>>> import numpy as np
>>> np.set_printoptions(suppress=True, linewidth=160)
>>> rd = lambda a: np.round(a, 3) + 0
>>> K = np.load("run18.npy")
>>> rd(K)
array([[ 0.856,  0.012,  1.605, -0.048, -0.459, -0.691],
       [-0.535,  0.51 ,  0.08 , -1.622, -0.875,  0.225],
       [-0.642,  1.403,  0.575,  0.898, -0.231,  0.654],
       [ 0.428,  0.383, -0.946,  0.551, -1.352, -0.801],
       [-0.856,  0.553, -0.005, -0.157,  0.74 , -1.545],
       [-1.285, -1.148,  0.437,  0.483, -0.77 , -0.118]])
>>> rd(np.linalg.svd(K, compute_uv=False))
array([2., 2., 2., 2., 2., 2.])
>>> A = np.loadtxt("m.csv", delimiter=",")
>>> A
array([[ 0.56 ,  0.662,  2.095],
       [ 1.166,  1.414,  4.21 ],
       [ 3.034,  3.391, 10.637],
       [ 1.829,  2.113,  6.361],
       [ 0.626,  0.633,  2.015],
       [ 0.085,  0.016,  0.032],
       [ 0.627,  0.684,  2.098],
       [ 1.735,  2.118,  6.304],
       [-0.006, -0.073,  0.011],
       [ 1.193,  1.393,  4.246],
       [ 3.118,  3.416, 10.436],
       [ 2.397,  2.754,  8.436],
       [ 1.169,  1.376,  4.178],
       [ 0.018,  0.012,  0.024],
       [ 1.756,  2.184,  6.237],
       [ 0.054, -0.027, -0.016],
       [ 0.639,  0.651,  2.138],
       [ 2.982,  3.568, 10.459],
       [ 0.608,  0.701,  2.102],
       [ 3.061,  3.541, 10.514],
       [ 1.717,  2.118,  6.25 ],
       [ 0.581,  0.735,  2.069],
       [ 2.912,  3.452, 10.523],
       [ 1.79 ,  2.028,  6.342],
       [ 1.749,  2.179,  6.323],
       [ 2.936,  3.449, 10.493],
       [ 2.449,  2.821,  8.401],
       [ 0.632,  0.675,  2.067],
       [-0.043, -0.048, -0.023],
       [ 0.035,  0.065, -0.106]])
>>> left, s, vt = np.linalg.svd(A)
>>> np.argmax(s[:-1] / (s[1:] + 1e-6)) + 1
np.int64(1)
>>> M2 = left[:, :1] @ np.diag(s[:1]) @ vt[:1]
>>> rd(np.linalg.norm(A - M2, 2)), rd(s[1])
(np.float64(0.299), np.float64(0.299))
>>> np.linalg.matrix_rank(M2)
np.int64(1)
>>> np.linalg.matrix_rank(A, rtol=0.05)
np.int64(1)
>>> rd(np.abs(A - M2).max())
np.float64(0.139)
>>> rng = np.random.default_rng(1)
>>> M2 = A + rng.integers(-2, 3, (30, 1)) @ rng.integers(-2, 3, (1, 3))
>>> rd(M2)
array([[ 0.56 ,  0.662,  2.095],
       [ 1.166,  1.414,  4.21 ],
       [ 1.034,  3.391, 12.637],
       [-2.171,  2.113, 10.361],
       [ 4.626,  0.633, -1.985],
       [ 4.085,  0.016, -3.968],
       [-3.373,  0.684,  6.098],
       [-2.265,  2.118, 10.304],
       [ 1.994, -0.073, -1.989],
       [ 3.193,  1.393,  2.246],
       [-0.882,  3.416, 14.436],
       [ 2.397,  2.754,  8.436],
       [ 3.169,  1.376,  2.178],
       [-3.982,  0.012,  4.024],
       [ 3.756,  2.184,  4.237],
       [ 0.054, -0.027, -0.016],
       [-1.361,  0.651,  4.138],
       [ 2.982,  3.568, 10.459],
       [ 4.608,  0.701, -1.898],
       [ 7.061,  3.541,  6.514],
       [-2.283,  2.118, 10.25 ],
       [-1.419,  0.735,  4.069],
       [-1.088,  3.452, 14.523],
       [ 1.79 ,  2.028,  6.342],
       [-2.251,  2.179, 10.323],
       [ 4.936,  3.449,  8.493],
       [ 2.449,  2.821,  8.401],
       [-1.368,  0.675,  4.067],
       [ 3.957, -0.048, -4.023],
       [ 2.035,  0.065, -2.106]])
>>> rd(M2 - A)
array([[ 0.,  0.,  0.],
       [ 0.,  0.,  0.],
       [-2.,  0.,  2.],
       [-4.,  0.,  4.],
       [ 4.,  0., -4.],
       [ 4.,  0., -4.],
       [-4.,  0.,  4.],
       [-4.,  0.,  4.],
       [ 2.,  0., -2.],
       [ 2.,  0., -2.],
       [-4.,  0.,  4.],
       [ 0.,  0.,  0.],
       [ 2.,  0., -2.],
       [-4.,  0.,  4.],
       [ 2.,  0., -2.],
       [ 0.,  0.,  0.],
       [-2.,  0.,  2.],
       [ 0.,  0.,  0.],
       [ 4.,  0., -4.],
       [ 4.,  0., -4.],
       [-4.,  0.,  4.],
       [-2.,  0.,  2.],
       [-4.,  0.,  4.],
       [ 0.,  0.,  0.],
       [-4.,  0.,  4.],
       [ 2.,  0., -2.],
       [ 0.,  0.,  0.],
       [-2.,  0.,  2.],
       [ 4.,  0., -4.],
       [ 2.,  0., -2.]])
>>> rd(np.linalg.svd(M2 - A, compute_uv=False))
array([22.271,  0.   ,  0.   ])
>>> np.abs(M2 - A).sum(axis=1)
array([0., 0., 4., 8., 8., 8., 8., 8., 4., 4., 8., 0., 4., 8., 4., 0., 4., 0., 8., 8., 8., 4., 8., 0., 8., 4., 0., 4., 8., 4.])
>>> np.linalg.cond(A) > 100
np.True_
>>> rd(np.abs(np.linalg.svd(A)[2][-1]))
array([0.871, 0.336, 0.359])
>>> W0 = np.array([[8.0, 3.0, 2.0, 0.0],
...     [0.0, -1.0, 1.0, -4.0],
...     [0.0, -3.0, -7.0, -6.0],
...     [0.0, -9.0, -7.0, 9.0]])
>>> T = np.stack([K, -1 * K, K[::-1]])
>>> np.linalg.matrix_rank(T)
array([6, 6, 6])
>>> np.linalg.matrix_rank(T.reshape(3, -1))
np.int64(2)
>>> rd(np.linalg.det(T))
array([-64., -64.,  64.])
>>> rd(T.sum(axis=0))
array([[-1.285, -1.148,  0.437,  0.483, -0.77 , -0.118],
       [-0.856,  0.553, -0.005, -0.157,  0.74 , -1.545],
       [ 0.428,  0.383, -0.946,  0.551, -1.352, -0.801],
       [-0.642,  1.403,  0.575,  0.898, -0.231,  0.654],
       [-0.535,  0.51 ,  0.08 , -1.622, -0.875,  0.225],
       [ 0.856,  0.012,  1.605, -0.048, -0.459, -0.691]])
>>> (T @ K.T).shape
(3, 6, 6)
>>> T.shape
(3, 6, 6)
>>> np.allclose(W0 @ W0.T, W0.T @ W0)
False
>>> np.trace(W0)
np.float64(9.0)
>>> rd(np.sort(np.abs(np.linalg.eigvals(W0))))
array([ 2.726,  8.   ,  9.683, 13.409])
>>> (W0 + W0.T) / 2
array([[ 8. ,  1.5,  1. ,  0. ],
       [ 1.5, -1. , -1. , -6.5],
       [ 1. , -1. , -7. , -6.5],
       [ 0. , -6.5, -6.5,  9. ]])
>>> rd(np.abs(np.linalg.eigvals(W0)).max())
np.float64(13.409)
>>> (W0 - W0.T) / 2
array([[ 0. ,  1.5,  1. ,  0. ],
       [-1.5,  0. ,  2. ,  2.5],
       [-1. , -2. ,  0. ,  0.5],
       [ 0. , -2.5, -0.5,  0. ]])
>>> u = np.array([4, 9, 3, 2])
>>> M2 = W0 + np.outer(u, np.eye(4)[1])
>>> M2
array([[ 8.,  7.,  2.,  0.],
       [ 0.,  8.,  1., -4.],
       [ 0.,  0., -7., -6.],
       [ 0., -7., -7.,  9.]])
>>> np.linalg.matrix_rank(np.linalg.inv(M2) - np.linalg.inv(W0), tol=1e-8)
np.int64(1)
>>> P = np.triu(np.array([[3, 3, 3, 1], [0, 3, 0, 1], [0, 0, 3, 2], [0, 2, 1, 1]]), 1) + np.eye(4)
>>> M2 = P @ W0 @ np.linalg.inv(P)
>>> np.linalg.matrix_rank(M2)
np.int64(4)
>>> rd(np.linalg.det(M2))
np.float64(2832.0)
>>> P @ W0 - W0 @ P
array([[  0., -45., -49., -36.],
       [  0.,  -9.,  -7.,   8.],
       [  0., -18., -14.,  35.],
       [  0.,   0.,   0.,  23.]])
>>> rd(np.linalg.norm(W0[1] - W0[0]))
np.float64(9.849)
>>> rd(np.linalg.norm(W0, 2))
np.float64(15.227)
>>> W0[1] @ W0[0]
np.float64(-1.0)
>>> np.linalg.norm(W0, axis=1).argmax()
np.int64(3)
>>> rd(np.linalg.norm(W0, axis=0))
array([ 8.   , 10.   , 10.149, 11.533])
>>> rd(np.linalg.norm(W0, "nuc"))
np.float64(35.446)
>>> X = np.load("block10.npy")
>>> X
array([[ 1.29 , -6.108, -1.539, -6.95 ],
       [ 0.608, -3.313, -2.229, -6.543],
       [ 1.188, -6.043, -1.604, -7.013],
       [-1.674, -4.165,  1.408, -7.674],
       [-0.979, -2.24 , -0.63 , -7.923],
       [ 1.818, -5.409, -3.145, -8.555],
       [ 0.957, -3.711, -0.644, -3.124],
       [ 2.635, -3.778, -3.81 , -5.226],
       [ 1.985, -4.609, -2.134, -3.845],
       [-1.556, -2.895,  0.816, -6.498],
       [ 1.524, -3.21 , -2.358, -4.498],
       [ 2.486, -4.189, -3.4  , -5.381],
       [ 3.435, -2.705, -4.268, -2.128]])
>>> cov = np.cov(X, rowvar=False)
>>> np.median(X, axis=0)
array([ 1.29 , -3.778, -2.134, -6.498])
>>> rd(np.corrcoef(X[:, 2], X[:, 0])[0, 1])
np.float64(-0.939)
>>> M2 = K / np.linalg.norm(K, axis=1, keepdims=True)
>>> cov = M2 @ M2.T
>>> rd(cov)
array([[1., 0., 0., 0., 0., 0.],
       [0., 1., 0., 0., 0., 0.],
       [0., 0., 1., 0., 0., 0.],
       [0., 0., 0., 1., 0., 0.],
       [0., 0., 0., 0., 1., 0.],
       [0., 0., 0., 0., 0., 1.]])
>>> (np.abs(cov) > 0.9).astype(int)
array([[1, 0, 0, 0, 0, 0],
       [0, 1, 0, 0, 0, 0],
       [0, 0, 1, 0, 0, 0],
       [0, 0, 0, 1, 0, 0],
       [0, 0, 0, 0, 1, 0],
       [0, 0, 0, 0, 0, 1]])
>>> rd(cov[2])
array([0., 0., 1., 0., 0., 0.])
>>> np.degrees(np.arccos(np.clip(cov[2, 0], -1, 1)))
np.float64(90.0)
>>> (cov - 2 * np.eye(6)).round(6).argmax(axis=1)
array([1, 0, 0, 0, 0, 0])
>>> T = np.stack([X, 2 * X, X[::-1]])
>>> rd(np.einsum("bij,cij->bc", T, T))
array([[ 834.903, 1669.806,  714.472],
       [1669.806, 3339.612, 1428.945],
       [ 714.472, 1428.945,  834.903]])
>>> T.shape
(3, 13, 4)
>>> rd(np.linalg.norm(T, axis=(1, 2)))
array([28.895, 57.789, 28.895])
>>> mat = np.array([[-3.0, 1.0, 0.0, 0.0, 0.0],
...     [0.0, -3.0, 1.0, 0.0, 0.0],
...     [0.0, 0.0, -3.0, 1.0, 0.0],
...     [0.0, 0.0, 0.0, -3.0, 1.0],
...     [0.0, 0.0, 0.0, 0.0, -3.0]])
>>> x0 = np.array([2, 0, 1, 0, 0])
>>> rhs = mat @ x0
>>> coef, lr = np.zeros(5), 1 / np.linalg.norm(mat, 2) ** 2
>>> for i in range(8):
...     coef -= lr * mat.T @ (mat @ coef - rhs)
...     if i % 2 == 0: print(i, round(np.linalg.norm(mat @ coef - rhs), 3))
... 
0 2.546
2 1.022
4 0.456
6 0.211
>>> rd(coef)
array([ 1.971, -0.038,  0.964, -0.026, -0.013])
>>> cent = A[[16, 10]].astype(float)
>>> for _ in range(5):
...     lab = np.linalg.norm(A[:, None] - cent, axis=-1).argmin(axis=1)
...     cent = np.array([A[lab == j].mean(axis=0) for j in range(2)])
... 
>>> lab
array([0, 0, 1, 1, 0, 0, 0, 1, 0, 0, 1, 1, 0, 0, 1, 0, 0, 1, 0, 1, 1, 0, 1, 1, 1, 1, 1, 0, 0, 0])
>>> np.abs(cent[1] - cent[0]).argmax()
np.int64(2)
>>> rd(cent)
array([[0.496, 0.554, 1.696],
       [2.39 , 2.795, 8.408]])
>>> M2 = np.array([[5, -1, -2, 5], [-5, 5, -2, 3], [2, -4, -3, -3], [2, -1, -2, -3]])
>>> data = M2 - M2.T
>>> data
array([[ 0,  4, -4,  3],
       [-4,  0,  2,  4],
       [ 4, -2,  0, -1],
       [-3, -4,  1,  0]])
>>> u = np.array([0, 1, 0, -2, -3, 1])
>>> M2 = K + np.outer(u, np.eye(6)[5])
>>> np.linalg.matrix_rank(np.linalg.inv(M2) - np.linalg.inv(K), tol=1e-8)
np.int64(1)
>>> rd(np.linalg.det(M2) / np.linalg.det(K)), rd(1 + np.linalg.solve(K, u)[5])
(np.float64(2.586), np.float64(2.586))
>>> rd(np.linalg.norm(data, axis=1))
array([6.403, 6.   , 4.583, 5.099])
>>> rd(np.linalg.norm(data) ** 2 / np.linalg.norm(data, 2) ** 2)
np.float64(2.205)
>>> rd(np.linalg.norm(data, "nuc"))
np.float64(19.799)
>>> data[3] @ data[2]
np.int64(-4)
>>> cent = np.array([[-1, 3, 3, 3, 2],
...     [2, -2, 0, 0, -2],
...     [1, 2, -1, -2, 0],
...     [-2, 3, 1, 3, -2],
...     [-2, -1, 2, 2, 1]])
>>> feats = (rng.random((16, 5)) < 0.25) @ cent
>>> feats
array([[ 2, -2,  0,  0, -2],
       [ 0,  0,  0,  0,  0],
       [ 0, -3,  2,  2, -1],
       [-2, -1,  2,  2,  1],
       [ 1,  2, -1, -2,  0],
       [ 0,  0,  0,  0,  0],
       [ 2, -2,  0,  0, -2],
       [-2,  8,  3,  4,  0],
       [-2, -1,  2,  2,  1],
       [-2, -1,  2,  2,  1],
       [-2,  3,  1,  3, -2],
       [-2,  3,  1,  3, -2],
       [-2, -1,  2,  2,  1],
       [ 0,  1,  1,  3, -4],
       [-3,  2,  5,  5,  3],
       [ 0, -3,  2,  2, -1]])
>>> Xc = (feats - feats.mean(axis=0)) / feats.std(axis=0)
>>> rd(Xc.std(axis=0))
array([1., 1., 1., 1., 1.])
>>> np.argwhere(np.abs(Xc) > 2)
array([[ 4,  3],
       [ 7,  1],
       [13,  4],
       [14,  2],
       [14,  4]])
>>> coef = np.linalg.lstsq(np.delete(Xc, 1, axis=1), Xc[:, 1])[0]
>>> rd(1 - np.var(Xc[:, 1] - np.delete(Xc, 1, axis=1) @ coef))
np.float64(0.497)
>>> np.abs(coef).argmax()
np.int64(2)
>>> x0 = np.array([2, -1, 2, 0, 2])
>>> rhs = feats @ x0
>>> rhs
array([ 2,  0,  5,  3, -2,  0,  2, -6,  3,  3, -9, -9,  3, -7,  8,  5])
>>> rd(np.linalg.pinv(feats) @ feats)
array([[1., 0., 0., 0., 0.],
       [0., 1., 0., 0., 0.],
       [0., 0., 1., 0., 0.],
       [0., 0., 0., 1., 0.],
       [0., 0., 0., 0., 1.]])
>>> rd(np.linalg.lstsq(feats, rhs)[0])
array([ 2., -1.,  2.,  0.,  2.])
>>> rhs = rhs + 0.02 * rng.normal(size=16)
>>> rd(rhs)
array([ 1.997,  0.001,  4.971,  3.007, -2.013,  0.017,  1.997, -5.987,  3.024,  3.008, -9.018, -9.03 ,  3.035, -7.002,  7.986,  5.003])
>>> coef, *_ = np.linalg.lstsq(feats, rhs)
>>> rd(coef)
array([ 1.994, -1.   ,  2.009, -0.011,  1.998])
>>> rd(feats.T @ (rhs - feats @ coef))
array([0., 0., 0., 0., 0.])
>>> rd(np.linalg.norm(rhs - feats @ coef))
np.float64(0.063)
>>> P = feats @ np.linalg.solve(feats.T @ feats, feats.T)
>>> rd(np.linalg.eigvalsh(P))
array([0., 0., 0., 0., 0., 0., 0., 0., 0., 0., 0., 1., 1., 1., 1., 1.])
>>> np.linalg.matrix_rank(np.eye(16) - P)
np.int64(11)
>>> E = np.load("layer1.npy")
>>> E
array([[ -3,  -9,  -5, -10,   5,   4],
       [ -1,  -8,  -7,  -8,   5,  -7],
       [  3,  12,   7,  12,  -7,  -1],
       [  3,   3,   1,   6,  -1, -10]])
>>> np.linalg.lstsq(E[:-1].T, E[-1])[2]
np.int32(3)
>>> np.unique(E.round(6), axis=0).shape
(4, 6)
>>> np.allclose(E[:-1].T @ np.linalg.lstsq(E[:-1].T, E[-1])[0], E[-1])
True
>>> np.abs(np.diag(np.linalg.qr(E)[1])) > 1e-9
array([ True,  True,  True, False])
>>> rd(E @ np.linalg.pinv(E) @ E)
array([[ -3.,  -9.,  -5., -10.,   5.,   4.],
       [ -1.,  -8.,  -7.,  -8.,   5.,  -7.],
       [  3.,  12.,   7.,  12.,  -7.,  -1.],
       [  3.,   3.,   1.,   6.,  -1., -10.]])
>>> round(np.log10(np.linalg.cond(X)))
2
>>> np.argsort(-np.linalg.norm(X, axis=0).round(6), kind="stable")[:3]
array([3, 1, 2])
>>> [round(float(x), 3) for x in np.linalg.svd(X, compute_uv=False)[:3]]
[27.25, 8.908, 3.594]
>>> np.linalg.cond(X) > 100
np.False_
>>> left, s, vt = np.linalg.svd(E)
>>> evecs = vt[:(s > 1e-8).sum()]
>>> x0 = E[3] + 2 * E[0] + rng.integers(2) * np.eye(6)[0]
>>> x0
array([ -3., -15.,  -9., -14.,   9.,  -2.])
>>> rd(np.linalg.norm(x0 - evecs.T @ evecs @ x0))
np.float64(0.0)
>>> np.linalg.matrix_rank(np.vstack([E, x0]))
np.int64(3)
>>> r = np.linalg.matrix_rank(E)
>>> r
np.int64(3)
>>> ns = np.linalg.svd(E)[2][r:].T
>>> np.linalg.matrix_rank(E.T @ E), np.linalg.matrix_rank(E @ E.T)
(np.int64(3), np.int64(3))
>>> np.allclose(E @ ns, 0)
True
>>> [int(np.linalg.matrix_rank(E[:i])) for i in range(1, len(E) + 1)]
[1, 2, 3, 3]
>>> [int(np.linalg.matrix_rank(np.delete(E, i, axis=0))) for i in range(4)]
[3, 2, 3, 3]
